% ipython --no-banner

In [1]: import numpy as np

In [2]: np.set_printoptions(suppress=True, linewidth=140)

In [3]: def tidy(a):
   ...:     return np.round(a, 1) + 0
   ...: 

In [4]: mat = np.array([[-0.2, -0.4, -0.6, -2.3, -0.7],
   ...:     [-2.2, 2.8, 0.3, -0.4, 0.0],
   ...:     [-0.4, 0.4, 1.0, -2.1, 0.8]])

In [5]: def softmax(z):
   ...:     e = np.exp(z - z.max(axis=-1, keepdims=True))
   ...:     return e / e.sum(axis=-1, keepdims=True)
   ...: 

In [6]: tidy(softmax(mat[1] + 2))
Out[6]: array([0. , 0.8, 0.1, 0. , 0.1])

In [7]: tidy(softmax(10 * mat[1]))
Out[7]: array([0., 1., 0., 0., 0.])

In [8]: tidy(softmax(mat).sum(axis=1))
Out[8]: array([1., 1., 1.])

In [9]: tidy(softmax(mat[1]))
Out[9]: array([0. , 0.8, 0.1, 0. , 0.1])

In [10]: S = mat @ mat.T / np.sqrt(5)

In [11]: tidy(softmax(S))
Out[11]: 
array([[0.7, 0. , 0.2],
       [0. , 1. , 0. ],
       [0.2, 0.2, 0.7]])

In [12]: tidy(softmax(S)[1] @ mat)
Out[12]: array([-2.2,  2.8,  0.3, -0.4,  0. ])

In [13]: W0 = np.array([[5, 6, 7, 8], [9, 10, 11, 12], [13, 14, 15, 16]])

In [14]: np.linalg.cond(W0) > 100
Out[14]: np.True_

In [15]: np.argsort(-np.linalg.norm(W0, axis=0).round(6), kind="stable")[:3]
Out[15]: array([3, 2, 1])

In [16]: [round(float(x), 1) for x in np.linalg.svd(W0, compute_uv=False)[:3]]
Out[16]: [38.3, 1.1, 0.0]

In [17]: np.linalg.lstsq(W0[:-1].T, W0[-1])[2]
Out[17]: np.int32(2)

In [18]: np.allclose(W0[:-1].T @ np.linalg.lstsq(W0[:-1].T, W0[-1])[0], W0[-1])
Out[18]: True
